$ ipython --no-banner

In [1]: import numpy as np

In [2]: import numpy.linalg as la

In [3]: np.set_printoptions(precision=2, suppress=True, linewidth=160)

In [4]: def rnd(a):
   ...:     return np.round(a, 2) + 0
   ...: 

In [5]: F = np.loadtxt("layer15.csv", delimiter=",")

In [6]: rnd(F)
Out[6]: 
array([[-0.26, -0.15, -0.95],
       [ 0.26, -0.96,  0.08],
       [-0.93, -0.23,  0.29]])

In [7]: B = F / la.norm(F, axis=1, keepdims=True)

In [8]: G = B @ B.T

In [9]: rnd(la.norm(B, axis=1))
Out[9]: array([1., 1., 1.])

In [10]: rnd(G[2])
Out[10]: array([0., 0., 1.])

In [11]: np.degrees(np.arccos(np.clip(G[2, 1], -1, 1)))
Out[11]: np.float64(90.0)

In [12]: rnd(G)
Out[12]: 
array([[1., 0., 0.],
       [0., 1., 0.],
       [0., 0., 1.]])

In [13]: W0 = np.load("sample15.npy")

In [14]: W0
Out[14]: 
array([[-9,  2,  3,  5],
       [ 5, -9,  2,  3],
       [ 3,  5, -9,  2],
       [ 2,  3,  5, -9]])

In [15]: G = W0.T @ W0

In [16]: np.trace(G), (W0 ** 2).sum()
Out[16]: (np.int64(476), np.int64(476))

In [17]: rnd(la.svd(W0, compute_uv=False) ** 2)
Out[17]: array([169., 153., 153.,   1.])

In [18]: la.matrix_rank(G)
Out[18]: np.int64(4)

In [19]: x0 = np.array([1, 2, -1])

In [20]: 3 - la.matrix_rank(F - np.eye(3), tol=1e-8)
Out[20]: np.int64(1)

In [21]: rnd(la.det(F))
Out[21]: np.float64(1.0)

In [22]: [p for p in range(1, 25) if np.allclose(la.matrix_power(F, p), np.eye(3))]
Out[22]: []

In [23]: O, V = la.qr(F[:, :1])[0], la.qr(F[:, 1:])[0]

In [24]: s = la.svd(O.T @ V, compute_uv=False)

In [25]: (s > 0.9).sum()
Out[25]: np.int64(0)

In [26]: O, Rm = la.qr(W0)

In [27]: rnd(abs(Rm[0, 0])), rnd(la.norm(W0[:, 0]))
Out[27]: (np.float64(10.91), np.float64(10.91))

In [28]: O.shape, Rm.shape
Out[28]: ((4, 4), (4, 4))

In [29]: np.trace(O @ O.T)
Out[29]: np.float64(4.0)

In [30]: rnd(O @ Rm)
Out[30]: 
array([[-9.,  2.,  3.,  5.],
       [ 5., -9.,  2.,  3.],
       [ 3.,  5., -9.,  2.],
       [ 2.,  3.,  5., -9.]])

In [31]: rnd(np.abs(np.diag(Rm)))
Out[31]: array([10.91, 10.21,  9.02,  1.98])
